>>> import numpy as np
>>> from numpy import linalg as LA
>>> np.set_printoptions(precision=3, suppress=True, linewidth=200)
>>> M = np.loadtxt("data.csv", delimiter=",")
>>> print(M)
[[  0.1  -0.3   0.3  -0.2  -0.9   0.5   6.    1.5   0.6]
 [  0.6   0.1   1.1  -0.4  -0.4  -0.5  -4.   -0.5   0.2]
 [  0.6   0.   -0.5   1.7  -0.9  -1.  -10.    2.1   0.5]
 [  0.1  -0.4   1.4   0.5  -0.8   0.7 -12.    0.5  -1.3]
 [  0.2   0.   -0.6  -1.9   0.    2.    8.    0.5  -0.3]
 [  0.2  -1.5  -0.2   0.   -1.4  -0.1  -9.    1.3  -0.3]]
>>> # column 6 is much longer than the rest
>>> rng = np.random.default_rng(323)
>>> M2 = M + rng.integers(-2, 3, (6, 1)) @ rng.integers(-2, 3, (1, 9))
>>> print(M2)
[[  4.1   1.7   0.3  -4.2   1.1   2.5   2.    3.5   4.6]
 [ -1.4  -0.9   1.1   1.6  -1.4  -1.5  -2.   -1.5  -1.8]
 [  2.6   1.   -0.5  -0.3   0.1   0.  -12.    3.1   2.5]
 [  4.1   1.6   1.4  -3.5   1.2   2.7 -16.    2.5   2.7]
 [ -3.8  -2.   -0.6   2.1  -2.    0.   12.   -1.5  -4.3]
 [  4.2   0.5  -0.2  -4.    0.6   1.9 -13.    3.3   3.7]]
>>> print(M2 - M)
[[ 4.  2.  0. -4.  2.  2. -4.  2.  4.]
 [-2. -1.  0.  2. -1. -1.  2. -1. -2.]
 [ 2.  1.  0. -2.  1.  1. -2.  1.  2.]
 [ 4.  2.  0. -4.  2.  2. -4.  2.  4.]
 [-4. -2.  0.  4. -2. -2.  4. -2. -4.]
 [ 4.  2.  0. -4.  2.  2. -4.  2.  4.]]
>>> print(np.round(LA.svd(M2 - M, compute_uv=False), 3) + 0)
[18.974  0.     0.     0.     0.     0.   ]
>>> print(np.abs(M2 - M).sum(axis=1))
[24. 12. 12. 24. 24. 24.]
>>> print(LA.matrix_rank(M2 - M, tol=1e-8))
1
>>> left, sigma, Vh = LA.svd(M, full_matrices=False)
>>> print(np.allclose(left * sigma @ Vh, M))
True
>>> print((sigma > 1e-8).sum())
6
>>> print(round(float(np.sqrt((sigma ** 2).sum())), 3), round(float(LA.norm(M)), 3))
21.845 21.845
>>> print(left.shape, sigma.shape, Vh.shape)
(6, 6) (6,) (6, 9)
>>> print(np.abs(Vh[0]))
[0.021 0.036 0.039 0.086 0.062 0.053 0.989 0.055 0.03 ]
>>> M2 = M / LA.norm(M, axis=1, keepdims=True)
>>> gram = M2 @ M2.T
>>> print(round(np.degrees(np.arccos(np.clip(gram[5, 1], -1, 1))), 3))
27.171
>>> print(np.argwhere(np.triu(np.abs(gram) > 0.95, 1)))
[[2 5]
 [3 5]]
>>> print(gram[5])
[-0.859  0.89   0.962  0.968 -0.898  1.   ]
>>> print((np.abs(gram) > 0.9).astype(int))
[[1 0 0 1 1 0]
 [0 1 0 1 1 0]
 [0 0 1 1 1 1]
 [1 1 1 1 1 1]
 [1 1 1 1 1 0]
 [0 0 1 1 0 1]]
>>> M2 = np.array([[1, 3, 3],
...     [1, 2, 2],
...     [2, 3, 1],
...     [1, 0, 2],
...     [3, 3, 1],
...     [2, 1, 1],
...     [0, 2, 0],
...     [3, 0, 0],
...     [3, 0, 0]])
>>> print(np.einsum("ik,kj->ji", M, M2))
[[  4.8  -0.6   4.4  -0.4   1.7  -3.1]
 [ 10.4  -4.4 -23.4 -22.   16.8 -25.3]
 [ -0.8   1.4   2.8   1.8  -1.8  -4.1]]
>>> print(LA.svd(M, compute_uv=False))
[21.224  3.404  3.075  1.636  1.374  1.068]
>>> print(M - M[0])
[[  0.    0.    0.    0.    0.    0.    0.    0.    0. ]
 [  0.5   0.4   0.8  -0.2   0.5  -1.  -10.   -2.   -0.4]
 [  0.5   0.3  -0.8   1.9   0.   -1.5 -16.    0.6  -0.1]
 [  0.   -0.1   1.1   0.7   0.1   0.2 -18.   -1.   -1.9]
 [  0.1   0.3  -0.9  -1.7   0.9   1.5   2.   -1.   -0.9]
 [  0.1  -1.2  -0.5   0.2  -0.5  -0.6 -15.   -0.2  -0.9]]
>>> print(M.sum(axis=0))
[  1.8  -2.1   1.5  -0.3  -4.4   1.6 -21.    5.4  -0.6]
>>> print(np.count_nonzero(M))
50
>>> arr = np.load("arr.npy")
>>> print(arr)
[[-1  0  0  8  0  1  0]
 [ 0  4  0  0 -6  0  2]
 [ 0  0  5  0  0  0  0]
 [-1  0  0 -5  0 -7  0]
 [ 0 -6  0  0  0  0 -1]
 [-2  0  0 -6  0 -9  0]
 [ 0  8  0  0  7  0 -2]]
>>> # splits into 3 blocks
>>> f = np.array([2, -2, 1, 0, 2, 2, 2])
>>> M2 = arr + np.outer(f, np.eye(7)[4])
>>> print(M2)
[[-1.  0.  0.  8.  2.  1.  0.]
 [ 0.  4.  0.  0. -8.  0.  2.]
 [ 0.  0.  5.  0.  1.  0.  0.]
 [-1.  0.  0. -5.  0. -7.  0.]
 [ 0. -6.  0.  0.  2.  0. -1.]
 [-2.  0.  0. -6.  2. -9.  0.]
 [ 0.  8.  0.  0.  9.  0. -2.]]
>>> print(LA.matrix_rank(LA.inv(M2) - LA.inv(arr), tol=1e-8))
1
>>> print(round(LA.det(M2) / LA.det(arr), 3), np.round(1 + LA.solve(arr, f)[4], 3))
0.625 0.625
>>> print(LA.matrix_rank(M2 - arr))
1
>>> print(np.allclose(M2 @ M2.T, M2.T @ M2))
False
>>> print(np.trace(M2))
-6.0
>>> print(round(float(LA.det(M2)), 3))
6600.0
>>> print(np.sort(np.abs(LA.eigvals(M2))))
[ 0.719  0.824  3.162  5.     5.462 10.181 12.662]
>>> print((M2 - M2.T) / 2)
[[ 0.   0.   0.   4.5  1.   1.5  0. ]
 [ 0.   0.   0.   0.  -1.   0.  -3. ]
 [ 0.   0.   0.   0.   0.5  0.   0. ]
 [-4.5  0.   0.   0.   0.  -0.5  0. ]
 [-1.   1.  -0.5  0.   0.  -1.  -5. ]
 [-1.5  0.   0.   0.5  1.   0.   0. ]
 [ 0.   3.   0.   0.   5.   0.   0. ]]
>>> print(np.sort(LA.eigvals(arr).real))
[-12.662  -5.51   -3.162  -1.316   0.824   5.      8.826]
>>> print((LA.matrix_power((arr != 0) + (arr.T != 0) + np.eye(7), 7) > 0).astype(int))
[[1 0 0 1 0 1 0]
 [0 1 0 0 1 0 1]
 [0 0 1 0 0 0 0]
 [1 0 0 1 0 1 0]
 [0 1 0 0 1 0 1]
 [1 0 0 1 0 1 0]
 [0 1 0 0 1 0 1]]
>>> print(np.flatnonzero(LA.matrix_power((arr != 0) + (arr.T != 0) + np.eye(7), 7)[2]))
[2]
>>> m1 = np.load("out5.npy")
>>> print(m1)
[[0 2 0 0 0 0 0]
 [0 0 0 0 0 0 1]
 [3 0 0 0 0 0 0]
 [0 0 0 2 0 0 0]
 [0 0 0 0 0 2 0]
 [0 0 0 0 3 0 0]
 [0 0 6 0 0 0 0]]
>>> # splits into 3 blocks
>>> print(LA.norm(m1, axis=0))
[3. 2. 6. 2. 3. 2. 1.]
>>> print(LA.pinv(m1))
[[0.    0.    0.333 0.    0.    0.    0.   ]
 [0.5   0.    0.    0.    0.    0.    0.   ]
 [0.    0.    0.    0.    0.    0.    0.167]
 [0.    0.    0.    0.5   0.    0.    0.   ]
 [0.    0.    0.    0.    0.    0.333 0.   ]
 [0.    0.    0.    0.    0.5   0.    0.   ]
 [0.    1.    0.    0.    0.    0.    0.   ]]
>>> print(m1 @ m1.T)
[[ 4  0  0  0  0  0  0]
 [ 0  1  0  0  0  0  0]
 [ 0  0  9  0  0  0  0]
 [ 0  0  0  4  0  0  0]
 [ 0  0  0  0  4  0  0]
 [ 0  0  0  0  0  9  0]
 [ 0  0  0  0  0  0 36]]
>>> print(m1[:, 0] @ m1[:, 4])
0
>>> print(LA.svd(m1, compute_uv=False))
[6. 3. 3. 2. 2. 2. 1.]
>>> lab = rng.permutation(7)
>>> M2 = m1[:, lab] * rng.choice([-1, 1], 7)
>>> print(M2)
[[ 0  0  0  0  2  0  0]
 [ 0  0  0  0  0  1  0]
 [ 0  0  0 -3  0  0  0]
 [ 2  0  0  0  0  0  0]
 [ 0  0  2  0  0  0  0]
 [ 0 -3  0  0  0  0  0]
 [ 0  0  0  0  0  0  6]]
>>> left, _, Vh = LA.svd(m1.T @ M2)
>>> print(lab)
[3 4 5 0 1 6 2]
>>> print(LA.lstsq(m1, M2)[0])
[[ 0.  0.  0. -1.  0.  0.  0.]
 [ 0.  0.  0.  0.  1.  0.  0.]
 [ 0.  0.  0.  0.  0.  0.  1.]
 [ 1.  0.  0.  0.  0.  0.  0.]
 [ 0. -1.  0.  0.  0.  0.  0.]
 [ 0.  0.  1.  0.  0.  0.  0.]
 [ 0.  0.  0.  0.  0.  1.  0.]]
>>> E = np.load("mat.npy")
>>> print(E)
[[-14.  12. -11.   6.]
 [-14.  17. -22.  12.]
 [-14.  22. -33.  18.]
 [-14.  22. -34.  19.]]
>>> # null space of dimension 1
>>> print(round(float(LA.det(E[::-1])), 3))
0.0
>>> print(round(float(LA.eigvals(E).sum().real), 3))
-11.0
>>> print(np.round(LA.eigvals(E), 3) + 0)
[ 0. -7. -5.  1.]
>>> print(np.einsum("ij,ji->", E, E))
75.0
>>> print(round(LA.norm(M) ** 2 / LA.norm(M, 2) ** 2, 3))
1.059
>>> print(round(float(LA.norm(M[4] - M[2])), 3))
18.712
>>> print(LA.norm(M, axis=0))
[ 0.906  1.584  1.977  2.636  2.093  2.449 21.     3.017  1.587]
